% python3 -q
>>> import numpy as np
>>> np.set_printoptions(precision=2, suppress=True, linewidth=200)
>>> mat = np.load("test12.npy")
>>> mat
array([[ 2,  0,  1,  2,  2,  1,  0,  2,  2,  0],
       [ 2,  5,  0,  0,  1,  2,  2,  0,  3,  1],
       [ 2, 15,  0,  1,  3,  2,  0,  2,  3,  3],
       [ 1, 10,  2,  0,  1,  1,  1,  3,  3,  2],
       [ 1, 10,  0,  1,  2,  0,  3,  2,  1,  2],
       [ 3,  5,  2,  2,  3,  0,  3,  1,  1,  1],
       [ 0,  5,  1,  0,  0,  2,  2,  0,  1,  1],
       [ 0, 15,  0,  0,  0,  2,  2,  0,  0,  3],
       [ 0,  5,  0,  2,  2,  1,  3,  0,  3,  1]])
>>> B = mat / np.sqrt((mat ** 2).mean(axis=1, keepdims=True))
>>> np.linalg.matrix_rank(mat - mat.mean(axis=1, keepdims=True))
np.int64(9)
>>> np.linalg.matrix_rank(B) == np.linalg.matrix_rank(mat)
np.True_
>>> B = mat / np.linalg.norm(mat, axis=1, keepdims=True)
>>> C2 = B @ B.T
>>> (C2 - 2 * np.eye(9)).round(6).argmax(axis=1)
array([5, 8, 3, 2, 2, 4, 7, 2, 1])
>>> C2[5]
array([0.59, 0.8 , 0.77, 0.78, 0.85, 1.  , 0.73, 0.68, 0.83])
>>> (np.abs(C2) > 0.9).astype(int)
array([[1, 0, 0, 0, 0, 0, 0, 0, 0],
       [0, 1, 0, 0, 0, 0, 0, 0, 0],
       [0, 0, 1, 1, 1, 0, 0, 1, 0],
       [0, 0, 1, 1, 1, 0, 0, 1, 0],
       [0, 0, 1, 1, 1, 0, 0, 1, 0],
       [0, 0, 0, 0, 0, 1, 0, 0, 0],
       [0, 0, 0, 0, 0, 0, 1, 1, 0],
       [0, 0, 1, 1, 1, 0, 1, 1, 0],
       [0, 0, 0, 0, 0, 0, 0, 0, 1]])
>>> def softmax(z):
...     e = np.exp(z - z.max(axis=-1, keepdims=True))
...     return e / e.sum(axis=-1, keepdims=True)
... 
>>> np.round(softmax(mat[7]), 2) + 0
array([0., 1., 0., 0., 0., 0., 0., 0., 0., 0.])
>>> softmax(mat).sum(axis=1)
array([1., 1., 1., 1., 1., 1., 1., 1., 1.])
>>> att = mat @ mat.T / np.sqrt(10)
>>> print(softmax(att).round(6).argmax(axis=1))
[2 2 2 2 2 2 7 7 2]
>>> x0 = np.array([-3, -1, 2, 3, -1, -3, -3, -3, -1, -1])
>>> np.einsum("ij,j->i", mat, x0)
array([-11, -28, -39, -30, -30, -21, -17, -30, -17])
>>> mat @ np.ones(10)
array([12., 16., 31., 24., 22., 21., 12., 22., 17.])
>>> (mat @ x0).argmax()
np.int64(0)
>>> mat @ x0
array([-11, -28, -39, -30, -30, -21, -17, -30, -17])
>>> U, sigma, vt = np.linalg.svd(mat, full_matrices=False)
>>> sigma
array([29.56,  7.52,  4.5 ,  3.75,  2.85,  2.43,  1.7 ,  1.11,  0.45])
>>> print(np.allclose(U * sigma @ vt, mat))
True
>>> sigma / sigma[0]
array([1.  , 0.25, 0.15, 0.13, 0.1 , 0.08, 0.06, 0.04, 0.02])
>>> np.abs(U[:, 0]).round(6).argmax()
np.int64(2)
>>> np.cumsum(sigma ** 2) / np.sum(sigma ** 2)
array([0.89, 0.95, 0.97, 0.98, 0.99, 1.  , 1.  , 1.  , 1.  ])
>>> np.round(vt @ vt.T, 2) + 0
array([[1., 0., 0., 0., 0., 0., 0., 0., 0.],
       [0., 1., 0., 0., 0., 0., 0., 0., 0.],
       [0., 0., 1., 0., 0., 0., 0., 0., 0.],
       [0., 0., 0., 1., 0., 0., 0., 0., 0.],
       [0., 0., 0., 0., 1., 0., 0., 0., 0.],
       [0., 0., 0., 0., 0., 1., 0., 0., 0.],
       [0., 0., 0., 0., 0., 0., 1., 0., 0.],
       [0., 0., 0., 0., 0., 0., 0., 1., 0.],
       [0., 0., 0., 0., 0., 0., 0., 0., 1.]])
>>> E = np.loadtxt("mat.csv", delimiter=",")
>>> print(E)
[[-2.  0.  0.  0.  0.  0.  0.  0.  0.  0.]
 [ 3.  0.  0.  0.  0.  0.  0.  0.  0.  0.]
 [-3. -1.  0.  0.  0.  0.  0.  0.  0.  0.]
 [ 0. -3.  0. -2.  0.  0.  0.  0.  0.  0.]
 [ 1.  0.  2.  0. -1.  0.  0.  0.  0.  0.]
 [ 2. -3. -3. -1. -2.  0.  0.  0.  0.  0.]
 [-1. -1.  3.  3.  2.  3.  1.  0.  0.  0.]
 [-2. -1. -3.  1.  0.  2.  1.  1.  0.  0.]
 [-1. -2.  1.  1. -3.  1.  1. -3. -1.  0.]
 [ 1. -2. -3.  2.  3. -1. -1.  0. -3.  0.]]
>>> # rank 9
>>> U, sigma, vt = np.linalg.svd(E)
>>> np.argmax(sigma[:-1] / (sigma[1:] + 1e-6)) + 1
np.int64(9)
>>> sigma
array([7.48, 6.65, 6.2 , 5.13, 3.56, 3.34, 0.95, 0.57, 0.08, 0.  ])
>>> B = U[:, :9] @ np.diag(sigma[:9]) @ vt[:9]
>>> np.linalg.matrix_rank(E, rtol=0.05)
np.int64(8)
>>> print(np.round(np.linalg.norm(E - B, 2), 2), sigma[9])
0.0 0.0
>>> round(float(np.linalg.norm(E - B) / np.linalg.norm(E)), 2)
0.0
>>> B.round(2) + 0
array([[-2.,  0.,  0.,  0.,  0.,  0.,  0.,  0.,  0.,  0.],
       [ 3.,  0.,  0.,  0.,  0.,  0.,  0.,  0.,  0.,  0.],
       [-3., -1.,  0.,  0.,  0.,  0.,  0.,  0.,  0.,  0.],
       [ 0., -3.,  0., -2.,  0.,  0.,  0.,  0.,  0.,  0.],
       [ 1.,  0.,  2.,  0., -1.,  0.,  0.,  0.,  0.,  0.],
       [ 2., -3., -3., -1., -2.,  0.,  0.,  0.,  0.,  0.],
       [-1., -1.,  3.,  3.,  2.,  3.,  1.,  0.,  0.,  0.],
       [-2., -1., -3.,  1.,  0.,  2.,  1.,  1.,  0.,  0.],
       [-1., -2.,  1.,  1., -3.,  1.,  1., -3., -1.,  0.],
       [ 1., -2., -3.,  2.,  3., -1., -1.,  0., -3.,  0.]])
>>> print(round(np.abs(E - B).max(), 2))
0.0
>>> np.linalg.matrix_rank(B)
np.int64(9)
>>> t = np.radians(135)
>>> Rm = np.eye(10)
>>> Rm[2, 2] = Rm[4, 4] = np.cos(t)
>>> Rm[2, 4], Rm[4, 2] = -np.sin(t), np.sin(t)
>>> Rm
array([[ 1.  ,  0.  ,  0.  ,  0.  ,  0.  ,  0.  ,  0.  ,  0.  ,  0.  ,  0.  ],
       [ 0.  ,  1.  ,  0.  ,  0.  ,  0.  ,  0.  ,  0.  ,  0.  ,  0.  ,  0.  ],
       [ 0.  ,  0.  , -0.71,  0.  , -0.71,  0.  ,  0.  ,  0.  ,  0.  ,  0.  ],
       [ 0.  ,  0.  ,  0.  ,  1.  ,  0.  ,  0.  ,  0.  ,  0.  ,  0.  ,  0.  ],
       [ 0.  ,  0.  ,  0.71,  0.  , -0.71,  0.  ,  0.  ,  0.  ,  0.  ,  0.  ],
       [ 0.  ,  0.  ,  0.  ,  0.  ,  0.  ,  1.  ,  0.  ,  0.  ,  0.  ,  0.  ],
       [ 0.  ,  0.  ,  0.  ,  0.  ,  0.  ,  0.  ,  1.  ,  0.  ,  0.  ,  0.  ],
       [ 0.  ,  0.  ,  0.  ,  0.  ,  0.  ,  0.  ,  0.  ,  1.  ,  0.  ,  0.  ],
       [ 0.  ,  0.  ,  0.  ,  0.  ,  0.  ,  0.  ,  0.  ,  0.  ,  1.  ,  0.  ],
       [ 0.  ,  0.  ,  0.  ,  0.  ,  0.  ,  0.  ,  0.  ,  0.  ,  0.  ,  1.  ]])
>>> B = E @ Rm.T
>>> B.round(2) + 0
array([[-2.  ,  0.  ,  0.  ,  0.  ,  0.  ,  0.  ,  0.  ,  0.  ,  0.  ,  0.  ],
       [ 3.  ,  0.  ,  0.  ,  0.  ,  0.  ,  0.  ,  0.  ,  0.  ,  0.  ,  0.  ],
       [-3.  , -1.  ,  0.  ,  0.  ,  0.  ,  0.  ,  0.  ,  0.  ,  0.  ,  0.  ],
       [ 0.  , -3.  ,  0.  , -2.  ,  0.  ,  0.  ,  0.  ,  0.  ,  0.  ,  0.  ],
       [ 1.  ,  0.  , -0.71,  0.  ,  2.12,  0.  ,  0.  ,  0.  ,  0.  ,  0.  ],
       [ 2.  , -3.  ,  3.54, -1.  , -0.71,  0.  ,  0.  ,  0.  ,  0.  ,  0.  ],
       [-1.  , -1.  , -3.54,  3.  ,  0.71,  3.  ,  1.  ,  0.  ,  0.  ,  0.  ],
       [-2.  , -1.  ,  2.12,  1.  , -2.12,  2.  ,  1.  ,  1.  ,  0.  ,  0.  ],
       [-1.  , -2.  ,  1.41,  1.  ,  2.83,  1.  ,  1.  , -3.  , -1.  ,  0.  ],
       [ 1.  , -2.  ,  0.  ,  2.  , -4.24, -1.  , -1.  ,  0.  , -3.  ,  0.  ]])
>>> np.abs(B - E).max(axis=0)
array([0.  , 0.  , 6.54, 0.  , 7.24, 0.  , 0.  , 0.  , 0.  , 0.  ])
>>> np.round(np.linalg.det(Rm), 2), np.round(np.trace(Rm), 2)
(np.float64(1.0), np.float64(6.59))
>>> print(np.linalg.svd(E, compute_uv=False), np.linalg.svd(B, compute_uv=False))
[7.48 6.65 6.2  5.13 3.56 3.34 0.95 0.57 0.08 0.  ] [7.48 6.65 6.2  5.13 3.56 3.34 0.95 0.57 0.08 0.  ]
